In [1]: import numpy as np

In [2]: np.set_printoptions(suppress=True, linewidth=160)

In [3]: def rnd(a):
   ...:     return np.round(a, 2) + 0
   ...: 

In [4]: X = np.loadtxt("data.csv", delimiter=",")

In [5]: print(X)
[[ 4.2   6.18  3.96  1.03  5.85  8.16  5.89 -0.05]
 [ 4.01  6.17  3.97  0.77  5.88  7.93  5.84  0.03]
 [ 4.07  5.94  4.04  0.79  5.94  8.14  5.85  0.12]
 [ 4.07  6.13  3.97  0.93  5.99  7.99  6.01  0.04]
 [ 3.91  5.95  4.08  1.13  6.06  7.9   6.01  0.05]
 [ 3.94  5.91  4.17  0.94  6.03  8.01  5.99 -0.02]
 [ 3.94  6.01  4.03  1.03  5.83  8.09  5.89  0.1 ]
 [ 3.99  5.99  4.07  1.05  5.93  8.16  6.02 -0.02]
 [ 3.74  5.97  4.18  0.95  5.91  8.    6.18  0.14]
 [ 6.2   7.07  5.16  6.98  3.99  8.02  5.97  2.01]
 [ 6.06  7.03  4.96  7.02  3.83  7.97  5.97  2.01]
 [ 6.08  6.96  4.98  6.89  4.13  8.13  5.94  1.83]
 [ 5.89  6.81  4.87  7.06  3.98  8.    6.06  2.01]
 [ 5.81  6.97  5.    7.22  4.21  8.02  6.01  2.21]
 [ 6.02  7.19  5.13  6.81  4.    7.85  6.02  1.89]
 [ 5.9   6.96  5.05  6.97  3.98  8.12  5.89  1.88]
 [ 5.9   6.89  4.98  7.06  3.98  7.8   6.03  1.97]
 [ 5.99  7.09  5.    6.89  3.77  7.96  5.91  1.99]
 [ 9.02  3.03  9.14  8.96 -0.17  4.06  3.97  4.88]
 [ 8.96  2.85  9.13  9.17  0.11  3.94  4.14  5.01]
 [ 9.02  3.    8.91  9.15 -0.14  4.06  3.96  5.2 ]
 [ 8.99  2.89  8.99  9.   -0.07  3.86  4.05  5.19]
 [ 8.98  2.98  8.98  8.89 -0.11  3.94  4.13  4.97]
 [ 8.88  2.88  8.95  8.97 -0.03  3.97  3.88  5.1 ]
 [ 8.98  2.83  9.03  8.82 -0.14  4.05  3.95  5.15]
 [ 8.98  3.14  8.97  8.98 -0.27  3.97  3.84  4.82]
 [ 8.84  2.95  8.94  9.    0.03  3.95  3.98  5.05]]

In [6]: hat = X @ np.linalg.solve(X.T @ X, X.T)

In [7]: print(np.allclose(hat @ hat, hat))
True

In [8]: print(rnd(np.trace(hat)))
8.0

In [9]: Uu, s, Vt = np.linalg.svd(X, full_matrices=False)

In [10]: print(rnd(Uu.T @ Uu))
[[1. 0. 0. 0. 0. 0. 0. 0.]
 [0. 1. 0. 0. 0. 0. 0. 0.]
 [0. 0. 1. 0. 0. 0. 0. 0.]
 [0. 0. 0. 1. 0. 0. 0. 0.]
 [0. 0. 0. 0. 1. 0. 0. 0.]
 [0. 0. 0. 0. 0. 1. 0. 0.]
 [0. 0. 0. 0. 0. 0. 1. 0.]
 [0. 0. 0. 0. 0. 0. 0. 1.]]

In [11]: print(np.allclose(Uu * s @ Vt, X))
True

In [12]: print(np.abs(Uu[:, 0]).round(6).argmax())
9

In [13]: print(rnd(np.sqrt((s ** 2).sum())), rnd(np.linalg.norm(X)))
84.4 84.4

In [14]: print(rnd(np.cumsum(s ** 2) / np.sum(s ** 2)))
[0.86 0.99 1.   1.   1.   1.   1.   1.  ]

In [15]: feats = np.load("block5.npy")

In [16]: print(feats)
[[ 0  4  2  4]
 [-4  0 -2  0]
 [-1  3  1  3]
 [-8 -4 -6 -4]
 [-6 -2 -4 -2]]

In [17]: Xs = X - X.mean(axis=0)

In [18]: V = np.linalg.svd(Xs)[2][:3]

In [19]: other = Xs - Xs @ V.T @ V

In [20]: print(rnd(np.diag(V.T @ V)))
[0.35 0.55 0.18 0.86 0.43 0.24 0.17 0.22]

In [21]: Uu, s, Vt = np.linalg.svd(feats, full_matrices=False)

In [22]: print(rnd(Vt @ Vt.T))
[[1. 0. 0. 0.]
 [0. 1. 0. 0.]
 [0. 0. 1. 0.]
 [0. 0. 0. 1.]]

In [23]: print(Uu.shape, s.shape, Vt.shape)
(5, 4) (4,) (4, 4)

In [24]: print(rnd(np.sqrt((s ** 2).sum())), rnd(np.linalg.norm(feats)))
16.37 16.37

In [25]: print(np.allclose(Uu * s @ Vt, feats))
True

In [26]: print(rnd(np.abs(Vt[0])))
[0.67 0.37 0.52 0.37]

In [27]: print((s > 1e-8).sum())
2

In [28]: print(rnd(Uu.T @ feats @ Vt.T))
[[14.97  0.    0.    0.  ]
 [ 0.    6.63  0.    0.  ]
 [ 0.    0.    0.    0.  ]
 [ 0.    0.    0.    0.  ]]

In [29]: print(rnd(s))
[14.97  6.63  0.    0.  ]

In [30]: print(rnd(s / s[0]))
[1.   0.44 0.   0.  ]

In [31]: print(np.argsort(-np.linalg.norm(feats, axis=0).round(6), kind="stable")[:3])
[0 2 1]

In [32]: print(rnd(np.linalg.norm(feats, 2) / np.linalg.norm(feats)))
0.91

In [33]: print(np.linalg.cond(feats) > 100)
True

In [34]: print(np.linalg.matrix_rank(feats, rtol=0.1))
2

In [35]: print(rnd(np.linalg.norm(feats)))
16.37

In [36]: print(np.unravel_index(np.abs(feats).argmax(), feats.shape))
(np.int64(3), np.int64(0))

In [37]: data = np.load("layer1.npy")

In [38]: print(data)
[[  3  -5   4   4]
 [ -1  -9   0   4]
 [  4 -11   0   5]
 [  3 -18   4   9]
 [  7 -14  13  18]
 [  8 -16  20  18]
 [  3 -18  26  18]
 [ -5 -22  19  14]
 [-13 -13  27   9]
 [-22  -8  29   1]
 [-24 -13  35   4]
 [-30  -4  44   2]
 [-23   0  52  -6]
 [-14   2  59 -13]
 [-13   0  67  -7]
 [ -6   6  62  -4]
 [  1  11  63  -5]
 [  3  15  71  -6]
 [  7  15  75 -12]
 [ 15  23  71 -17]
 [ 20  22  71  -9]
 [ 18  31  62 -13]
 [ 12  39  56  -7]
 [  8  35  62  -2]
 [ 17  39  71   5]
 [ 15  44  70  -4]
 [ 18  37  66  -8]
 [ 11  39  64 -17]
 [ 14  36  55 -19]
 [ 15  44  51 -11]
 [ 11  40  52 -16]
 [ 19  34  46 -23]
 [ 18  38  51 -23]
 [ 11  29  52 -26]
 [  3  30  57 -26]
 [  0  36  65 -33]]

In [39]: x0 = np.array([-2, -2, -2, 2])

In [40]: y = data @ x0

In [41]: print(rnd(np.linalg.lstsq(data, y)[0]))
[-2. -2. -2.  2.]

In [42]: rng = np.random.default_rng(9389)

In [43]: y = y + 0.1 * rng.normal(size=36)

In [44]: print(rnd(y))
[   3.9    28.02   23.87   40.18   24.06   11.73   13.93   44.     16.06    4.09   11.72  -16.25  -70.04 -119.98 -121.97 -131.98 -159.86 -190.03 -217.94
 -251.86 -244.05 -247.95 -228.08 -213.75 -244.07 -266.01 -257.98 -262.02 -247.83 -241.94 -237.89 -244.06 -260.13 -236.14 -231.85 -268.15]

In [45]: coef, *_ = np.linalg.lstsq(data, y)

In [46]: print(rnd(data.T @ (y - data @ coef)))
[0. 0. 0. 0.]

In [47]: print(rnd(coef))
[-2. -2. -2.  2.]

In [48]: print([round(float(np.linalg.norm(np.linalg.solve(data.T @ data + lam * np.eye(4), data.T @ y))), 2) for lam in (0, 1, 10, 100)])
[4.0, 4.0, 4.0, 3.96]
